$ ipython --no-banner

In [1]: import numpy as np

In [2]: from numpy import linalg as LA

In [3]: np.set_printoptions(precision=2, suppress=True, linewidth=100, floatmode="fixed")

In [4]: data = np.load("sample1.npy")

In [5]: data
Out[5]: 
array([[-0.50,  0.80, -0.30],
       [ 0.90, -1.00,  0.90],
       [ 0.60,  0.30,  1.20],
       [ 0.20, -0.60,  0.20],
       [-0.40,  0.40,  1.60]])

In [6]: vec = np.array([5, 1, -2])

In [7]: rhs = data @ vec

In [8]: np.round(LA.pinv(data) @ data, 2) + 0
Out[8]: 
array([[1.00, 0.00, 0.00],
       [0.00, 1.00, 0.00],
       [0.00, 0.00, 1.00]])

In [9]: LA.lstsq(data, rhs)[0]
Out[9]: array([ 5.00,  1.00, -2.00])

In [10]: rng = np.random.default_rng(22)

In [11]: rhs = rhs + 0.05 * rng.normal(size=5)

In [12]: rhs
Out[12]: array([-1.17,  1.64,  0.83, -0.03, -4.73])

In [13]: beta, *_ = LA.lstsq(data, rhs)

In [14]: beta
Out[14]: array([ 4.87,  0.94, -1.98])

In [15]: round(LA.norm(rhs - data @ beta), 2)
Out[15]: np.float64(0.1)

In [16]: other = np.c_[data[:, :1] @ np.array([[3]]), np.array([2, 0, 1, 2, 2])]

In [17]: other
Out[17]: 
array([[-1.50,  2.00],
       [ 2.70,  0.00],
       [ 1.80,  1.00],
       [ 0.60,  2.00],
       [-1.20,  2.00]])

In [18]: LA.matrix_rank(np.c_[data, other])
Out[18]: np.int64(4)

In [19]: LA.matrix_rank(other)
Out[19]: np.int64(2)

In [20]: LA.norm(LA.qr(data)[0].T @ other, axis=0) ** 2 / ((other ** 2).sum(axis=0) + 1e-12)
Out[20]: array([1.00, 0.44])

In [21]: m1 = np.loadtxt("test16.csv", delimiter=",")

In [22]: m1
Out[22]: 
array([[ 5.03,  2.00, -0.97],
       [ 4.90,  2.01, -0.96],
       [ 4.96,  2.02, -1.04],
       [ 5.05,  2.02, -1.03],
       [ 5.04,  1.95, -1.01],
       [ 4.93,  1.91, -0.98],
       [ 5.04,  2.03, -1.07],
       [ 9.01,  5.00, -9.01],
       [ 8.89,  5.03, -9.01],
       [ 9.06,  4.95, -9.02],
       [ 8.99,  5.05, -8.96],
       [ 9.06,  4.94, -9.10],
       [ 8.98,  5.04, -8.99],
       [ 9.04,  4.99, -8.97]])

In [23]: ang = np.radians(36)

In [24]: r_ = np.eye(3)

In [25]: r_[2, 2] = r_[0, 0] = np.cos(ang)

In [26]: r_[2, 0], r_[0, 2] = -np.sin(ang), np.sin(ang)

In [27]: r_
Out[27]: 
array([[ 0.81,  0.00,  0.59],
       [ 0.00,  1.00,  0.00],
       [-0.59,  0.00,  0.81]])

In [28]: other = m1 @ r_.T

In [29]: LA.svd(m1, compute_uv=False), LA.svd(other, compute_uv=False)
Out[29]: (array([38.34,  7.08,  0.18]), array([38.34,  7.08,  0.18]))

In [30]: np.abs(other - m1).max(axis=0)
Out[30]: array([7.08, 0.00, 3.60])

In [31]: np.allclose(m1 @ m1.T, other @ other.T)
Out[31]: True
